% python3 -q
>>> import numpy as np
>>> np.set_printoptions(precision=2, suppress=True, linewidth=140)
>>> def rnd(a):
...     return np.round(a, 2) + 0
... 
>>> F = np.array([[-2, 14, -10, -10, 0, -12, -4],
...     [9, -13, 15, 15, -10, 24, 8],
...     [22, 21, 5, 5, -35, 27, 9],
...     [-23, -24, -4, -4, 37, -27, -9],
...     [-7, -11, 1, 1, 12, -6, -2],
...     [9, 12, 0, 0, -15, 9, 3]])
>>> rnd(np.linalg.norm(F, axis=0))
array([35.04, 40.58, 19.16, 19.16, 55.34, 47.91, 15.97])
>>> rnd(np.linalg.norm(F, 2))
np.float64(87.28)
>>> rnd(np.linalg.norm(F) ** 2 / np.linalg.norm(F, 2) ** 2)
np.float64(1.21)
>>> np.linalg.norm(F, axis=1).argmax()
np.int64(3)
>>> np.linalg.cond(F) > 100
np.True_
>>> [round(float(x), 2) for x in np.linalg.svd(F, compute_uv=False)[:3]]
[87.28, 40.04, 0.0]
>>> rnd(np.linalg.norm(F, 2) / np.linalg.norm(F))
np.float64(0.91)
>>> feats = np.loadtxt("mat.csv", delimiter=",")
>>> feats
array([[ 0.96, -0.64, -0.21],
       [ 0.78, -4.23,  2.48]])
>>> rng = np.random.default_rng(85)
>>> other = feats + rng.integers(-2, 3, (2, 1)) @ rng.integers(-2, 3, (1, 3))
>>> rnd(other)
array([[ 2.96, -0.64, -0.21],
       [-3.22, -4.23,  2.48]])
>>> np.abs(other - feats).sum(axis=1)
array([2., 4.])
>>> rnd(np.linalg.svd(other - feats, compute_uv=False))
array([4.47, 0.  ])
>>> other = F / np.linalg.norm(F, axis=1, keepdims=True)
>>> G = other @ other.T
>>> rnd(np.degrees(np.arccos(np.clip(G[1, 5], -1, 1))))
np.float64(69.07)
>>> rnd(G)
array([[ 1.  , -0.91, -0.16,  0.11, -0.18,  0.05],
       [-0.91,  1.  ,  0.55, -0.51, -0.24,  0.36],
       [-0.16,  0.55,  1.  , -1.  , -0.94,  0.98],
       [ 0.11, -0.51, -1.  ,  1.  ,  0.96, -0.99],
       [-0.18, -0.24, -0.94,  0.96,  1.  , -0.99],
       [ 0.05,  0.36,  0.98, -0.99, -0.99,  1.  ]])
>>> W0 = np.cumsum(np.array([[-4, 5, -5, -5, -5],
...     [-5, 3, 3, -3, 3],
...     [2, 9, -8, -5, 7],
...     [9, 2, 7, -8, -9],
...     [-5, 4, 0, 0, -6],
...     [-8, -5, -7, -8, 1],
...     [-3, 9, -9, -5, 1],
...     [-8, 5, 2, 1, 0],
...     [3, -4, 3, -9, 6],
...     [-5, -3, 9, 9, 5]]), axis=0)
>>> W0
array([[ -4,   5,  -5,  -5,  -5],
       [ -9,   8,  -2,  -8,  -2],
       [ -7,  17, -10, -13,   5],
       [  2,  19,  -3, -21,  -4],
       [ -3,  23,  -3, -21, -10],
       [-11,  18, -10, -29,  -9],
       [-14,  27, -19, -34,  -8],
       [-22,  32, -17, -33,  -8],
       [-19,  28, -14, -42,  -2],
       [-24,  25,  -5, -33,   3]])
>>> O, vecs = np.linalg.qr(W0[:, :4])[0], np.linalg.qr(W0[:, 4:])[0]
>>> sv = np.linalg.svd(O.T @ vecs, compute_uv=False)
>>> rnd(np.linalg.norm(O @ O.T - vecs @ vecs.T, 2))
np.float64(1.0)
>>> rnd(np.degrees(np.arccos(sv.clip(0, 1))))
array([42.99])
>>> d = np.linalg.norm(W0[:, None] - W0[None], axis=-1)
>>> rnd(d[:5, :5])
array([[ 0.  ,  7.81, 18.49, 22.2 , 24.7 ],
       [ 7.81,  0.  , 14.93, 20.4 , 22.25],
       [18.49, 14.93,  0.  , 16.7 , 19.75],
       [22.2 , 20.4 , 16.7 ,  0.  ,  8.77],
       [24.7 , 22.25, 19.75,  8.77,  0.  ]])
>>> np.unravel_index(d.round(6).argmax(), d.shape)
(np.int64(0), np.int64(8))
>>> (d + 1e9 * np.eye(10)).round(6).argmin(axis=1)
array([1, 0, 1, 4, 3, 6, 7, 6, 6, 8])
>>> np.flatnonzero(d[0] < d.mean() / 2)
array([0, 1])
>>> d.shape
(10, 10)
>>> z = W0[:, 4] > np.median(W0[:, 4])
>>> r0 = W0[z].mean(axis=0) - W0[~z].mean(axis=0)
>>> (((W0 - W0.mean(axis=0)) @ r0 > 0) == z).mean()
np.float64(0.8)
>>> ((W0 - W0.mean(axis=0)) @ r0 > 0).astype(int)
array([1, 1, 1, 1, 0, 0, 0, 0, 0, 1])
>>> rnd(r0)
array([-0.6, -1.6,  4. ,  1. ,  8. ])
>>> z.astype(int)
array([0, 1, 1, 1, 0, 0, 0, 0, 1, 1])
>>> O, Rm = np.linalg.qr(W0)
>>> np.trace(O @ O.T)
np.float64(5.0)
>>> rnd(O @ Rm)
array([[ -4.,   5.,  -5.,  -5.,  -5.],
       [ -9.,   8.,  -2.,  -8.,  -2.],
       [ -7.,  17., -10., -13.,   5.],
       [  2.,  19.,  -3., -21.,  -4.],
       [ -3.,  23.,  -3., -21., -10.],
       [-11.,  18., -10., -29.,  -9.],
       [-14.,  27., -19., -34.,  -8.],
       [-22.,  32., -17., -33.,  -8.],
       [-19.,  28., -14., -42.,  -2.],
       [-24.,  25.,  -5., -33.,   3.]])
>>> rnd(np.abs(np.diag(Rm)))
array([43.55, 32.26, 13.53, 14.93, 13.5 ])
